$ python3 -q
>>> import numpy as np
>>> import numpy.linalg as la
>>> np.set_printoptions(precision=3, suppress=True, linewidth=140, legacy="1.25")
>>> def rd(a):
...     return np.round(a, 3) + 0
... 
>>> K = np.load("run5.npy")
>>> print(K)
[[ 0.969  0.916  2.848]
 [ 2.074  1.959  5.942]
 [ 1.142  0.924  2.961]
 [ 4.904  4.92  14.953]
 [-0.007  0.029 -0.068]]
>>> x = np.array([-1, -2, 3])
>>> rhs = K @ x
>>> print(rd(la.lstsq(K, rhs)[0]))
[-1. -2.  3.]
>>> print(rd(la.solve(K.T @ K, K.T @ rhs)))
[-1. -2.  3.]
>>> print(rd(rhs))
[ 5.743 11.834  5.893 30.115 -0.255]
>>> rng = np.random.default_rng(18)
>>> rhs = rhs + 0.05 * rng.normal(size=5)
>>> print(rd(rhs))
[ 5.721 11.777  5.927 30.06  -0.154]
>>> beta, *_ = la.lstsq(K, rhs)
>>> print(beta.round())
[-1. -1.  3.]
>>> print(rd(beta))
[-0.711 -1.091  2.601]
>>> Uu, sig, VT = la.svd(K)
>>> print(np.argmax(sig[:-1] / (sig[1:] + 1e-6)) + 1)
1
>>> print(rd(sig))
[18.332  0.197  0.059]
>>> other = Uu[:, :1] @ np.diag(sig[:1]) @ VT[:1]
>>> print(rd(la.norm(K - other) / la.norm(K)))
0.011
>>> print(rd(np.abs(K - other).max()))
0.146
>>> print(la.matrix_rank(K, rtol=0.05))
1
>>> def softmax(z):
...     e = np.exp(z - z.max(axis=-1, keepdims=True))
...     return e / e.sum(axis=-1, keepdims=True)
... 
>>> print(rd(softmax(K[2])))
[0.125 0.101 0.774]
>>> print(rd(softmax(K).sum(axis=1)))
[1. 1. 1. 1. 1.]
>>> print(rd(softmax(10 * K[2])))
[0. 0. 1.]
>>> scores = K @ K.T / np.sqrt(3)
>>> print(rd(softmax(scores)[2] @ K))
[ 4.904  4.92  14.953]
>>> z = rng.permutation(3)
>>> other = K[:, z] * rng.choice([-1, 1], 3)
>>> print(other)
[[ 0.916  0.969  2.848]
 [ 1.959  2.074  5.942]
 [ 0.924  1.142  2.961]
 [ 4.92   4.904 14.953]
 [ 0.029 -0.007 -0.068]]
>>> Uu, _, VT = la.svd(K.T @ other)
>>> print(rd(la.lstsq(K, other)[0]))
[[0. 1. 0.]
 [1. 0. 0.]
 [0. 0. 1.]]
